$ python -q
>>> import numpy as np
>>> np.set_printoptions(precision=3, suppress=True, linewidth=140, floatmode="fixed")
>>> W0 = np.loadtxt("x.csv", delimiter=",")
>>> W0
array([[-23.850, -27.841,   1.979],
       [-21.726, -25.595,   1.682],
       [-21.370, -25.218,   1.632],
       [ -7.912, -10.675,  -0.327],
       [ -3.892,  -6.074,  -0.893],
       [ -3.296,  -5.360,  -0.966],
       [ -2.672,  -4.596,  -1.035],
       [ -1.989,  -3.733,  -1.095],
       [ -1.965,  -3.702,  -1.097],
       [ -0.305,  -1.239,  -0.965],
       [ -0.202,  -1.015,  -0.889],
       [ -0.058,  -0.594,  -0.660],
       [ -0.057,  -0.590,  -0.658],
       [  0.000,   0.038,   0.058],
       [  0.013,   0.337,   0.539],
       [  0.048,   0.551,   0.882],
       [  0.078,   0.670,   1.064],
       [  0.134,   0.844,   1.316],
       [  0.179,   0.961,   1.479],
       [  0.928,   2.280,   2.943],
       [  0.963,   2.333,   2.992],
       [  2.271,   4.093,   4.395],
       [  3.568,   5.687,   5.423],
       [  3.992,   6.192,   5.720],
       [ 14.109,  17.460,  10.640],
       [ 18.693,  22.373,  12.293]])
>>> u = np.array([5, 0])
>>> np.polyval(u, W0[14])
array([0.065, 1.685, 2.695])
>>> out = np.array([[-2, 4, 1], [4, 4, -5], [4, -1, -2]])
>>> K = np.triu(out, 1)
>>> K
array([[ 0,  4,  1],
       [ 0,  0, -5],
       [ 0,  0,  0]])
>>> r = np.linalg.matrix_rank(K)
>>> print(r)
2
>>> ns = np.linalg.svd(K)[2][r:].T
>>> print([int(np.linalg.matrix_rank(np.delete(K, i, axis=0))) for i in range(3)])
[1, 1, 2]
>>> ns[:, 0] / ns[np.abs(ns[:, 0]).round(6).argmax(), 0]
array([1.000, 0.000, 0.000])
>>> ns.shape
(3, 1)
>>> round(np.linalg.det(2 * K), 3), np.round(np.linalg.det(K), 3)
(np.float64(0.0), np.float64(0.0))
>>> print(round(float(np.linalg.eigvals(K).sum().real), 3))
0.0
>>> np.einsum("ii->", K)
np.int64(0)
>>> np.kron(np.eye(2, dtype=int), K)
array([[ 0,  4,  1,  0,  0,  0],
       [ 0,  0, -5,  0,  0,  0],
       [ 0,  0,  0,  0,  0,  0],
       [ 0,  0,  0,  0,  4,  1],
       [ 0,  0,  0,  0,  0, -5],
       [ 0,  0,  0,  0,  0,  0]])
>>> vec = np.array([-2, -1, 3])
>>> a = np.maximum(K @ vec, 0)
>>> np.tanh(K @ vec)
array([-0.762, -1.000,  0.000])
>>> np.flatnonzero(a > 1e-9)
array([], dtype=int64)
>>> print(K * (a > 1e-9)[:, None])
[[0 0 0]
 [0 0 0]
 [0 0 0]]
>>> K.T @ a
array([0, 0, 0])
>>> A = np.array([[0, -3, -6, 7], [2, -1, -4, 9], [0, -3, -6, 7]])
>>> np.allclose(A[:-1].T @ np.linalg.lstsq(A[:-1].T, A[-1])[0], A[-1])
True
>>> np.unique(A.round(6), axis=0).shape
(2, 4)
>>> np.round(A @ np.linalg.pinv(A) @ A, 3) + 0
array([[ 0.000, -3.000, -6.000,  7.000],
       [ 2.000, -1.000, -4.000,  9.000],
       [ 0.000, -3.000, -6.000,  7.000]])
>>> np.linalg.lstsq(A[:-1].T, A[-1])[2]
np.int32(2)
>>> data = np.diag(np.array([1, -3, 1, 0]))
>>> data
array([[ 1,  0,  0,  0],
       [ 0, -3,  0,  0],
       [ 0,  0,  1,  0],
       [ 0,  0,  0,  0]])
>>> left, sv, VT = np.linalg.svd(data)
>>> print(np.argmax(sv[:-1] / (sv[1:] + 1e-6)) + 1)
3
>>> out = left[:, :3] @ np.diag(sv[:3]) @ VT[:3]
>>> np.abs(data - out).max()
np.float64(0.0)
>>> print(np.linalg.matrix_rank(out))
3
>>> data @ data.T
array([[1, 0, 0, 0],
       [0, 9, 0, 0],
       [0, 0, 1, 0],
       [0, 0, 0, 0]])
>>> data.T @ data
array([[1, 0, 0, 0],
       [0, 9, 0, 0],
       [0, 0, 1, 0],
       [0, 0, 0, 0]])
>>> evals, vecs = np.linalg.eigh(data)
>>> vec = np.array([-2, 1, -2, -5])
>>> round(float(vec @ data @ vec / (vec @ vec)), 3), evals[0], evals[-1]
(0.147, np.float64(-3.0), np.float64(1.0))
>>> print(vecs * np.maximum(evals, 0) @ vecs.T)
[[1.000 0.000 0.000 0.000]
 [0.000 0.000 0.000 0.000]
 [0.000 0.000 1.000 0.000]
 [0.000 0.000 0.000 0.000]]
>>> vec @ data @ vec
np.int64(5)
>>> print(vecs * np.abs(evals) @ vecs.T)
[[1.000 0.000 0.000 0.000]
 [0.000 3.000 0.000 0.000]
 [0.000 0.000 1.000 0.000]
 [0.000 0.000 0.000 0.000]]
>>> t3 = np.stack([A, 2 * A, A[::-1]])
>>> t3.shape
(3, 3, 4)
>>> np.linalg.matrix_rank(t3.reshape(3, -1))
np.int64(1)
>>> print((t3 @ A.T).shape)
(3, 3, 3)
>>> t3.sum(axis=0)
array([[  0, -12, -24,  28],
       [  8,  -4, -16,  36],
       [  0, -12, -24,  28]])
>>> print((np.linalg.matrix_power((data != 0) + (data.T != 0) + np.eye(4), 4) > 0).astype(int))
[[1 0 0 0]
 [0 1 0 0]
 [0 0 1 0]
 [0 0 0 1]]
>>> round(np.linalg.det(data), 3)
np.float64(0.0)
>>> data @ data
array([[1, 0, 0, 0],
       [0, 9, 0, 0],
       [0, 0, 1, 0],
       [0, 0, 0, 0]])
>>> mat = np.loadtxt("dump.csv", delimiter=",")
>>> mat
array([[ 0.167, -0.833,  0.500, -0.167],
       [-0.833,  0.167,  0.500, -0.167],
       [ 0.500,  0.500,  0.700,  0.100],
       [-0.167, -0.167,  0.100,  0.967]])
>>> evals, vecs = np.linalg.eigh(mat)
>>> vec = np.array([-4, -1, 5, -5])
>>> vecs * np.maximum(evals, 0) @ vecs.T
array([[ 0.583, -0.417,  0.250, -0.083],
       [-0.417,  0.583,  0.250, -0.083],
       [ 0.250,  0.250,  0.850,  0.050],
       [-0.083, -0.083,  0.050,  0.983]])
>>> print(vec @ mat @ vec)
-0.5
>>> np.round(vec @ mat @ vec / (vec @ vec), 3), evals[0], round(evals[-1], 3)
(np.float64(-0.007), np.float64(-1.0), np.float64(1.0))
>>> np.linalg.svd(mat, compute_uv=False)
array([1.000, 1.000, 1.000, 1.000])
>>> np.linalg.pinv(mat)
array([[ 0.167, -0.833,  0.500, -0.167],
       [-0.833,  0.167,  0.500, -0.167],
       [ 0.500,  0.500,  0.700,  0.100],
       [-0.167, -0.167,  0.100,  0.967]])
>>> print(round(mat[:, 3] @ mat[:, 2], 3))
0.0
>>> np.round(mat @ mat.T, 3) + 0
array([[1.000, 0.000, 0.000, 0.000],
       [0.000, 1.000, 0.000, 0.000],
       [0.000, 0.000, 1.000, 0.000],
       [0.000, 0.000, 0.000, 1.000]])
